$ ipython --no-banner

In [1]: import numpy as np

In [2]: np.set_printoptions(suppress=True, linewidth=140)

In [3]: K = np.load("w.npy")

In [4]: print(K)
[[-5  2  4]
 [ 2 -5  2]
 [ 4  2 -5]]

In [5]: gram = K.T @ K

In [6]: print(np.allclose(gram, gram.T))
True

In [7]: print((K @ K.T).shape)
(3, 3)

In [8]: print(np.round(np.linalg.svd(K, compute_uv=False) ** 2, 1))
[81.  41.8  0.2]

In [9]: O, vecs = np.linalg.qr(K[:, :2])[0], np.linalg.qr(K[:, 2:])[0]

In [10]: sig = np.linalg.svd(O.T @ vecs, compute_uv=False)

In [11]: print(np.round(np.degrees(np.arccos(sig.clip(0, 1))), 1))
[6.3]

In [12]: print((sig > 0.9).sum())
1

In [13]: print(np.round(np.linalg.norm(O @ O.T - vecs @ vecs.T, 2), 1))
1.0

In [14]: X = np.vander(np.arange(4) - 2, 3, increasing=True)

In [15]: print(X)
[[ 1 -2  4]
 [ 1 -1  1]
 [ 1  0  0]
 [ 1  1  1]]

In [16]: x = np.array([3, 1, 1])

In [17]: y = X @ x

In [18]: print(y)
[5 3 3 5]

In [19]: rng = np.random.default_rng(3688)

In [20]: y = y + 0.1 * rng.normal(size=4)

In [21]: print(y.round(1))
[5.  3.  3.1 5. ]

In [22]: beta, *_ = np.linalg.lstsq(X, y)

In [23]: print([round(float(np.linalg.norm(np.linalg.solve(X.T @ X + lam * np.eye(3), X.T @ y))), 2) for lam in (0, 1, 10, 100)])
[3.33, 2.55, 1.15, 0.27]

In [24]: print(beta.round())
[3. 1. 1.]

In [25]: J = np.loadtxt("block2.csv", delimiter=",")

In [26]: print(J)
[[ 1. -1. -1.]
 [-1.  0.  1.]
 [ 1. -2.  2.]]

In [27]: t = np.radians(135)

In [28]: r_ = np.eye(3)

In [29]: r_[1, 1] = r_[0, 0] = np.cos(t)

In [30]: r_[1, 0], r_[0, 1] = -np.sin(t), np.sin(t)

In [31]: print(r_.round(1))
[[-0.7  0.7  0. ]
 [-0.7 -0.7  0. ]
 [ 0.   0.   1. ]]

In [32]: out = J @ r_.T

In [33]: print(np.round(np.abs(out - J).max(axis=0), 1))
[3.1 2.7 0. ]

In [34]: print(np.allclose(np.linalg.norm(J, axis=1), np.linalg.norm(out, axis=1)))
True

In [35]: x = np.array([7, -6, 7])

In [36]: a = np.maximum(J @ x, 0)

In [37]: print(J * (a > 1e-9)[:, None])
[[ 1. -1. -1.]
 [-0.  0.  0.]
 [ 1. -2.  2.]]

In [38]: print(np.flatnonzero(a > 1e-9))
[0 2]

In [39]: mat = np.array([[-2, 2, 0, 0, 0, 0],
    ...:     [-1, -2, 0, 0, 0, 0],
    ...:     [-1, 1, 0, 0, 0, 0],
    ...:     [0, 0, -2, 2, 0, 0],
    ...:     [0, 0, -1, -2, 0, 0],
    ...:     [0, 0, -1, 1, 0, 0],
    ...:     [0, 0, 0, 0, -2, 2],
    ...:     [0, 0, 0, 0, -1, -2],
    ...:     [0, 0, 0, 0, -1, 1]])

In [40]: O, r_ = np.linalg.qr(mat)

In [41]: print(r_.round(1))
[[ 2.4 -1.2  0.   0.   0.   0. ]
 [ 0.   2.7  0.   0.   0.   0. ]
 [ 0.   0.  -2.4  1.2  0.   0. ]
 [ 0.   0.   0.  -2.7  0.   0. ]
 [ 0.   0.   0.   0.  -2.4  1.2]
 [ 0.   0.   0.   0.   0.  -2.7]]

In [42]: print(round(float(np.trace(O @ O.T)), 1))
6.0

In [43]: print(np.allclose(r_.T @ r_, mat.T @ mat))
True

In [44]: print(round(abs(r_[0, 0]), 1), np.round(np.linalg.norm(mat[:, 0]), 1))
2.4 2.4

In [45]: out = r_ / np.linalg.norm(r_, axis=1, keepdims=True)

In [46]: gram = out @ out.T

In [47]: print((gram - 2 * np.eye(6)).round(6).argmax(axis=1))
[2 2 0 0 0 0]

In [48]: print(np.argwhere(np.triu(np.abs(gram) > 0.95, 1)))
[]

In [49]: print(np.round(np.linalg.norm(out, axis=1), 1))
[1. 1. 1. 1. 1. 1.]

In [50]: print((np.abs(gram) > 0.9).astype(int))
[[1 0 0 0 0 0]
 [0 1 0 0 0 0]
 [0 0 1 0 0 0]
 [0 0 0 1 0 0]
 [0 0 0 0 1 0]
 [0 0 0 0 0 1]]

In [51]: print(gram.round(1))
[[ 1.  -0.4  0.   0.   0.   0. ]
 [-0.4  1.   0.   0.   0.   0. ]
 [ 0.   0.   1.  -0.4  0.   0. ]
 [ 0.   0.  -0.4  1.   0.   0. ]
 [ 0.   0.   0.   0.   1.  -0.4]
 [ 0.   0.   0.   0.  -0.4  1. ]]

In [52]: F = np.load("data.npy")

In [53]: print(F)
[[3.9 4.  5.  0. ]
 [1.9 2.1 5.1 1.9]
 [5.1 5.  6.  1.1]
 [1.9 2.  1.  0. ]]

In [54]: print(np.round(np.linalg.norm(F, "nuc"), 1))
17.1

In [55]: print(round(np.linalg.norm(F) ** 2 / np.linalg.norm(F, 2) ** 2, 1))
1.0

In [56]: print(np.round(np.linalg.norm(F, axis=1), 1))
[7.5 6.1 9.4 2.9]

In [57]: print(round(F[2] @ F[3], 1))
25.7

In [58]: out = np.linalg.inv(F)

In [59]: print((np.abs(out) > 1e-9).astype(int))
[[1 1 1 1]
 [1 1 1 1]
 [1 1 1 1]
 [1 1 1 1]]

In [60]: print(np.round(np.linalg.inv(out), 1) + 0)
[[3.9 4.  5.  0. ]
 [1.9 2.1 5.1 1.9]
 [5.1 5.  6.  1.1]
 [1.9 2.  1.  0. ]]

In [61]: print(np.round(np.linalg.slogdet(F)[0], 1))
1.0

In [62]: print(out.round(1))
[[-1.1 -1.6  2.7 -3.1]
 [ 0.8  1.5 -2.5  3.7]
 [ 0.4  0.1 -0.1 -0.6]
 [-0.8  0.3  0.3  0.5]]

In [63]: print(np.round(F @ out, 1) + 0)
[[1. 0. 0. 0.]
 [0. 1. 0. 0.]
 [0. 0. 1. 0.]
 [0. 0. 0. 1.]]

In [64]: print(np.round(np.linalg.det(F) * np.linalg.det(out), 1))
1.0

In [65]: print(np.allclose(out, F.T))
False

In [66]: print(np.round(np.linalg.det(F) * out, 1))
[[ -4.4  -6.6  11.4 -12.8]
 [  3.4   6.2 -10.6  15.4]
 [  1.5   0.2  -0.4  -2.4]
 [ -3.5   1.4   1.4   2.1]]

In [67]: print(np.round(np.linalg.cond(F), 1))
89.1
